% python3 -q
>>> import numpy as np
>>> np.set_printoptions(precision=1, suppress=True, linewidth=120, legacy="1.25")
>>> def rd(a):
...     return np.round(a, 1) + 0
... 
>>> arr = np.array([[0, 1, 0],
...     [0, 0, 0],
...     [0, 0, 0],
...     [0, 0, 0],
...     [12, 17, 8],
...     [0, 6, 0],
...     [19, 24, 13],
...     [0, 0, 0],
...     [10, 14, 6],
...     [0, 8, 0]])
>>> lab = arr[:, 0] > np.median(arr[:, 0])
>>> r0 = arr[lab].mean(axis=0) - arr[~lab].mean(axis=0)
>>> print(rd(r0))
[13.7 16.2  9. ]
>>> print(((arr - arr.mean(axis=0)) @ r0 > 0).astype(int))
[0 0 0 0 1 0 1 0 1 0]
>>> print((((arr - arr.mean(axis=0)) @ r0 > 0) == lab).mean())
1.0
>>> print(lab.astype(int))
[0 0 0 0 1 0 1 0 1 0]
>>> feats = np.loadtxt("out6.csv", delimiter=",")
>>> print(feats)
[[ 1. -2.  4. -8.]
 [ 1. -1.  1. -1.]
 [ 1.  0.  0.  0.]
 [ 1.  1.  1.  1.]]
>>> # row 0 is much longer than the rest
>>> x = np.array([-2, -2, -2, 0])
>>> rhs = feats @ x
>>> b, lr = np.zeros(4), 1 / np.linalg.norm(feats, 2) ** 2
>>> for i in range(5):
...     b -= lr * feats.T @ (feats @ b - rhs)
...     if i % 1 == 0: print(i, round(np.linalg.norm(feats @ b - rhs), 1))
... 
0 6.4
1 6.1
2 5.8
3 5.5
4 5.2
>>> print(rd(np.linalg.cond(feats)))
17.3
>>> print(rd(b))
[-0.6 -0.1 -0.7  0.3]
>>> r0 = np.array([-2, 1, -3, -3])
>>> Y = feats + np.outer(r0, np.eye(4)[0])
>>> print(Y)
[[-1. -2.  4. -8.]
 [ 2. -1.  1. -1.]
 [-2.  0.  0.  0.]
 [-2.  1.  1.  1.]]
>>> print(rd(np.linalg.det(Y) / np.linalg.det(feats)), rd(1 + np.linalg.solve(feats, r0)[0]))
-2.0 -2.0
>>> print(np.linalg.matrix_rank(np.linalg.inv(Y) - np.linalg.inv(feats), tol=1e-8))
1
